$ python -q
>>> import numpy as np
>>> np.set_printoptions(suppress=True, linewidth=140)
>>> def rnd(a):
...     return np.round(a, 1) + 0
... 
>>> W0 = np.load("arr.npy")
>>> rnd(W0)
array([[0.3, 0.4, 0.1],
       [0.4, 0.7, 0.1],
       [0.1, 0.1, 0. ]])
>>> # a projection of rank 1
>>> t3 = np.stack([W0, -3 * W0, W0[::-1]])
>>> rnd(np.linalg.det(t3))
array([0., 0., 0.])
>>> (t3 @ W0.T).shape
(3, 3, 3)
>>> rnd(np.einsum("bij,cij->bc", t3, t3))
array([[ 1. , -3. ,  0.9],
       [-3. ,  9. , -2.7],
       [ 0.9, -2.7,  1. ]])
>>> rnd(np.linalg.norm(t3, axis=(1, 2)))
array([1., 3., 1.])
>>> rnd(t3.sum(axis=0))
array([[-0.4, -0.7, -0.1],
       [-0.4, -0.7, -0.1],
       [ 0.1,  0.1,  0. ]])
>>> np.linalg.matrix_rank(t3)
array([1, 1, 1])
>>> t3.shape
(3, 3, 3)
>>> rng = np.random.default_rng(55551)
>>> out = W0 + rng.integers(-2, 3, (3, 1)) @ rng.integers(-2, 3, (1, 3))
>>> rnd(out)
array([[-1.7, -1.6, -1.9],
       [ 1.4,  1.7,  1.1],
       [ 0.1,  0.1,  0. ]])
>>> np.linalg.matrix_rank(out - W0, tol=1e-8)
np.int64(1)
>>> out - W0
array([[-2., -2., -2.],
       [ 1.,  1.,  1.],
       [ 0.,  0.,  0.]])
>>> P = np.triu(np.array([[6, -1, -8], [2, 9, -4], [-1, -2, 9]]), 1) + np.eye(3)
>>> out = P @ W0 @ np.linalg.inv(P)
>>> np.linalg.matrix_rank(out)
np.int64(1)
>>> rnd(np.trace(out)), np.trace(W0)
(np.float64(1.0), np.float64(1.0))
>>> rnd(P @ W0 - W0 @ P)
array([[-1.1, -1.6,  3.4],
       [-0.3, -0.1,  6.2],
       [ 0. ,  0.1,  1.3]])
>>> rnd(np.poly(out))
array([ 1., -1.,  0.,  0.])
>>> rnd(out)
array([[ -0.9,  -2.3, -16.3],
       [  0.1,   0.2,   1.6],
       [  0.1,   0.2,   1.6]])
>>> [round(float(x), 1) for x in np.linalg.svd(out, compute_uv=False)[:3]]
[16.6, 0.0, 0.0]
>>> np.linalg.matrix_rank(out, rtol=0.1)
np.int64(1)
>>> r0, r1 = W0[0], W0[1]
>>> rnd(r0 @ r0)
np.float64(0.3)
>>> rnd(r0 @ r1)
np.float64(0.4)
>>> p = (r0 @ r1) / (r0 @ r0) * r0
>>> rnd((r1 - p) @ r0)
np.float64(0.0)
>>> rnd(r1 - p)
array([0., 0., 0.])
>>> rnd(p)
array([0.4, 0.7, 0.1])
>>> rnd(np.linalg.norm(r0 + r1) ** 2 + np.linalg.norm(r0 - r1) ** 2)
np.float64(1.9)
>>> E = np.array([[0, 0, 0, 1], [0, 2, 0, 0], [0, 0, 0, 0], [3, 0, 0, 2]])
>>> # 3 groups of indices that never mix
>>> U, s, vt = np.linalg.svd(E)
>>> np.argmax(s[:-1] / (s[1:] + 1e-6)) + 1
np.int64(3)
>>> out = U[:, :3] @ np.diag(s[:3]) @ vt[:3]
>>> np.linalg.matrix_rank(out)
np.int64(3)
>>> rnd(out)
array([[0., 0., 0., 1.],
       [0., 2., 0., 0.],
       [0., 0., 0., 0.],
       [3., 0., 0., 2.]])
>>> rnd(np.linalg.norm(E - out) / np.linalg.norm(E))
np.float64(0.0)
>>> feats = np.minimum.outer(np.arange(1, 4), np.arange(1, 4)) * 5
>>> feats
array([[ 5,  5,  5],
       [ 5, 10, 10],
       [ 5, 10, 15]])
>>> x0 = np.ones(3)
>>> for _ in range(3):
...     x0 = feats @ x0
...     x0 /= np.linalg.norm(x0)
...     print(round(x0 @ feats @ x0, 1))
... 
25.2
25.2
25.2
>>> rnd(np.linalg.eigvalsh(feats)[-1])
np.float64(25.2)
>>> m1 = np.load("test11.npy")
>>> m1
array([[-3,  1, -7, -2],
       [-4,  0, -8, -3],
       [-3,  1, -7, -2],
       [-2,  2, -6, -1]])
>>> r0 = np.array([2, -2, 0])
>>> np.convolve(m1[1], r0)
array([ -8,   8, -16,  10,   6,   0])
>>> np.array([np.convolve(row, r0, "same") for row in m1])
array([[  8, -16,  10,   4],
       [  8, -16,  10,   6],
       [  8, -16,  10,   4],
       [  8, -16,  10,   2]])
>>> np.polyval(r0, m1[1])
array([ 40,   0, 144,  24])
>>> np.cross(m1[1, :3], m1[3, :3])
array([16, -8, -8])
>>> W1 = np.array([[8, 5, 7, 2], [0, 4, 2, 6], [6, 5, 8, 9], [7, 4, 8, 0]])
>>> coef = np.array([1, 1, -1, -1])
>>> H = np.maximum(m1 @ W1 + coef, 0)
>>> (H > 0).mean(axis=0)
array([0., 0., 0., 0.])
>>> (H > 0).astype(int)
array([[0, 0, 0, 0],
       [0, 0, 0, 0],
       [0, 0, 0, 0],
       [0, 0, 0, 0]])
>>> basis = np.array([[-5, -4], [-8, 7], [5, -5], [0, 9]])
>>> W1 @ basis
array([[-45, -14],
       [-22,  72],
       [-30,  52],
       [-27, -40]])
>>> rnd(np.linalg.det(2 * m1)), rnd(np.linalg.det(m1))
(np.float64(0.0), np.float64(0.0))
>>> np.einsum("ij,ji->", m1, m1)
np.int64(97)
>>> P = np.triu(np.array([[3, 2, 3, 0], [2, 0, 0, 0], [1, 1, 0, 2], [2, 0, 0, 0]]), 1) + np.eye(4)
>>> out = P @ E @ np.linalg.inv(P)
>>> np.trace(out), np.trace(E)
(np.float64(4.0), np.int64(4))
>>> out
array([[  0.,   4.,   0.,   1.],
       [  0.,   2.,   0.,   0.],
       [  6., -12., -18.,  40.],
       [  3.,  -6.,  -9.,  20.]])
>>> np.linalg.matrix_rank(out)
np.int64(3)
>>> P @ E - E @ P
array([[ 0.,  4.,  0.,  0.],
       [ 0.,  0.,  0.,  0.],
       [ 6.,  0.,  0.,  4.],
       [ 0., -6., -9.,  0.]])
>>> np.allclose(m1[:-1].T @ np.linalg.lstsq(m1[:-1].T, m1[-1])[0], m1[-1])
True
>>> np.unique(m1.round(6), axis=0).shape
(3, 4)
>>> np.abs(np.diag(np.linalg.qr(m1)[1])) > 1e-9
array([ True,  True, False, False])
>>> rnd(m1 @ np.linalg.pinv(m1) @ m1)
array([[-3.,  1., -7., -2.],
       [-4.,  0., -8., -3.],
       [-3.,  1., -7., -2.],
       [-2.,  2., -6., -1.]])
>>> F = np.load("m.npy")
>>> F
array([[2., 0., 0.],
       [0., 2., 0.],
       [0., 0., 2.]])
>>> out = feats[0, 0] * feats[1:] - np.outer(feats[1:, 0], feats[0])
>>> out
array([[ 0, 25, 25],
       [ 0, 25, 50]])
>>> np.linalg.matrix_rank(out), np.linalg.matrix_rank(feats)
(np.int64(2), np.int64(3))
>>> feats[:, 0] / feats[0, 0]
array([1., 1., 1.])
>>> F - F[0]
array([[ 0.,  0.,  0.],
       [-2.,  2.,  0.],
       [-2.,  0.,  2.]])
>>> np.abs(F).max()
np.float64(2.0)
>>> F.sum(axis=1)
array([2., 2., 2.])
>>> ev, evecs = np.linalg.eigh(F)
>>> x0 = np.array([2, 2, 2])
>>> evecs * np.maximum(ev, 0) @ evecs.T
array([[2., 0., 0.],
       [0., 2., 0.],
       [0., 0., 2.]])
>>> rnd(np.linalg.eigvalsh(F[1:, 1:]))
array([2., 2.])
>>> np.abs(F).sum(axis=1).max(), np.abs(ev).max()
(np.float64(2.0), np.float64(2.0))
>>> x0 @ F @ x0
np.float64(24.0)
>>> low = np.linalg.cholesky(F)
>>> rnd(np.prod(np.diag(low)) ** 2), rnd(np.linalg.det(F))
(np.float64(8.0), np.float64(8.0))
>>> rnd(low @ low.T)
array([[2., 0., 0.],
       [0., 2., 0.],
       [0., 0., 2.]])
>>> rnd(low)
array([[1.4, 0. , 0. ],
       [0. , 1.4, 0. ],
       [0. , 0. , 1.4]])
>>> rnd(np.linalg.eigvals(F))
array([2., 2., 2.])
>>> np.einsum("ij,ji->", F, F)
np.float64(12.0)
>>> rnd(np.linalg.eigvals(F).sum().real)
np.float64(6.0)
>>> np.einsum("ii->", F)
np.float64(6.0)
>>> rnd(np.linalg.det(F[::-1]))
np.float64(-8.0)
>>> data = np.load("a.npy")
>>> data
array([[0, 0, 0, 1],
       [0, 0, 0, 0],
       [0, 0, 0, 0],
       [1, 0, 0, 0]])
>>> ev, evecs = np.linalg.eigh(data)
>>> x0 = np.array([2, -8, 4, -5])
>>> x0 @ data @ x0
np.int64(-20)
>>> rnd(np.linalg.eigvalsh(data[1:, 1:]))
array([0., 0., 0.])
>>> rnd(evecs * np.maximum(ev, 0) @ evecs.T)
array([[0.5, 0. , 0. , 0.5],
       [0. , 0. , 0. , 0. ],
       [0. , 0. , 0. , 0. ],
       [0.5, 0. , 0. , 0.5]])
>>> rnd(x0 @ data @ x0 / (x0 @ x0)), ev[0], ev[-1]
(np.float64(-0.2), np.float64(-1.0), np.float64(1.0))
>>> ev, evecs = np.linalg.eigh(data)
>>> rnd(np.linalg.eigvalsh(data + 3 * np.eye(4)))
array([2., 3., 3., 4.])
>>> ev.sum(), np.trace(data)
(np.float64(0.0), np.int64(0))
>>> np.unique(ev.round(6) + 0, return_counts=True)[1]
array([1, 2, 1])
>>> rnd(np.linalg.eigvalsh(data @ data))
array([0., 0., 1., 1.])
>>> (ev > 1e-8).sum(), (ev < -1e-8).sum()
(np.int64(1), np.int64(1))
>>> rnd(evecs @ np.diag(ev) @ evecs.T)
array([[0., 0., 0., 1.],
       [0., 0., 0., 0.],
       [0., 0., 0., 0.],
       [1., 0., 0., 0.]])
>>> P = np.triu(np.array([[-3, 3, 1, 0], [-3, 0, 0, -1], [3, -1, 0, -2], [-1, -1, 3, 0]]), 1) + np.eye(4)
>>> out = P @ data @ np.linalg.inv(P)
>>> rnd(np.linalg.det(out))
np.float64(0.0)
>>> P @ data - data @ P
array([[ 0.,  0.,  0.,  0.],
       [-1.,  0.,  0.,  0.],
       [-2.,  0.,  0.,  0.],
       [ 0., -3., -1.,  0.]])
>>> rnd(np.linalg.eigvalsh(data).min())
np.float64(-1.0)
>>> out = np.array([[-0.5], [0.1], [1.3]])
>>> basis = np.array([[0.1, -0.2, 0.9, -0.3]])
>>> arr = out @ basis
>>> rnd(arr)
array([[ 0. ,  0.1, -0.4,  0.2],
       [ 0. ,  0. ,  0.1,  0. ],
       [ 0.1, -0.3,  1.2, -0.4]])
>>> U, s, vt = np.linalg.svd(arr)
>>> evecs = vt[:(s > 1e-8).sum()]
>>> x0 = arr[2] + -3 * arr[1] + rng.integers(2) * np.eye(4)[0]
>>> rnd(x0)
array([ 0.1, -0.2,  0.9, -0.3])
>>> rnd(np.linalg.norm(x0 - evecs.T @ evecs @ x0))
np.float64(0.0)
>>> rnd(np.diag(evecs.T @ evecs))
array([0. , 0. , 0.9, 0.1])
>>> rnd(evecs.T @ evecs)
array([[ 0. ,  0. ,  0.1,  0. ],
       [ 0. ,  0. , -0.2,  0.1],
       [ 0.1, -0.2,  0.9, -0.3],
       [ 0. ,  0.1, -0.3,  0.1]])
>>> rank = np.linalg.matrix_rank(arr)
>>> rank
np.int64(1)
>>> null = np.linalg.svd(arr)[2][rank:].T
>>> rnd(arr @ null)
array([[0., 0., 0.],
       [0., 0., 0.],
       [0., 0., 0.]])
>>> np.linalg.matrix_rank(arr.T @ arr), np.linalg.matrix_rank(arr @ arr.T)
(np.int64(1), np.int64(1))
>>> null.shape
(4, 3)
>>> [int(np.linalg.matrix_rank(arr[:i])) for i in range(1, len(arr) + 1)]
[1, 1, 1]
